$ python3 -q
>>> import numpy as np
>>> from numpy import linalg as LA
>>> np.set_printoptions(precision=2, suppress=True, linewidth=100, floatmode="fixed")
>>> J = np.cumsum(np.array([[6, -5, -7],
...     [-6, 0, -8],
...     [-7, 8, -1],
...     [-1, -9, 2],
...     [-2, -3, -5],
...     [4, 3, -8],
...     [9, 3, 6],
...     [0, -1, 1],
...     [-7, 3, 9],
...     [4, -1, -5],
...     [8, 5, -8],
...     [3, -8, -3],
...     [-7, -2, 0]]), axis=0)
>>> J
array([[  6,  -5,  -7],
       [  0,  -5, -15],
       [ -7,   3, -16],
       [ -8,  -6, -14],
       [-10,  -9, -19],
       [ -6,  -6, -27],
       [  3,  -3, -21],
       [  3,  -4, -20],
       [ -4,  -1, -11],
       [  0,  -2, -16],
       [  8,   3, -24],
       [ 11,  -5, -27],
       [  4,  -7, -27]])
>>> # column 2 dominates
>>> C2 = np.cov(J, rowvar=False)
>>> np.corrcoef(J.T)
array([[ 1.00,  0.17, -0.28],
       [ 0.17,  1.00,  0.13],
       [-0.28,  0.13,  1.00]])
>>> round(float(np.corrcoef(J[:, 2], J[:, 0])[0, 1]), 2)
-0.28
>>> np.argwhere(np.triu(np.abs(np.corrcoef(J.T)) > 0.8, 1))
array([], shape=(0, 2), dtype=int64)
>>> Xc = (J - J.mean(axis=0)) / J.std(axis=0)
>>> Xc.std(axis=0)
array([1.00, 1.00, 1.00])
>>> coef = LA.lstsq(np.delete(Xc, 1, axis=1), Xc[:, 1])[0]
>>> np.abs(coef).argmax()
np.int64(0)
>>> F = np.load("w.npy")
>>> F
array([[ 2, -2,  2],
       [-1, -2,  2],
       [ 2,  1, -2],
       [ 0, -1, -1]])
>>> hat = F @ LA.solve(F.T @ F, F.T)
>>> hat @ F[:, 1]
array([-2.00, -2.00,  1.00, -1.00])
>>> np.diag(hat)
array([0.94, 0.51, 0.64, 0.91])
>>> np.allclose(hat @ hat, hat)
True
>>> np.round((np.eye(4) - hat) @ F, 2) + 0
array([[0.00, 0.00, 0.00],
       [0.00, 0.00, 0.00],
       [0.00, 0.00, 0.00],
       [0.00, 0.00, 0.00]])
>>> np.round(LA.eigvalsh(hat), 2) + 0
array([0.00, 1.00, 1.00, 1.00])
>>> np.trace(hat)
np.float64(3.0)
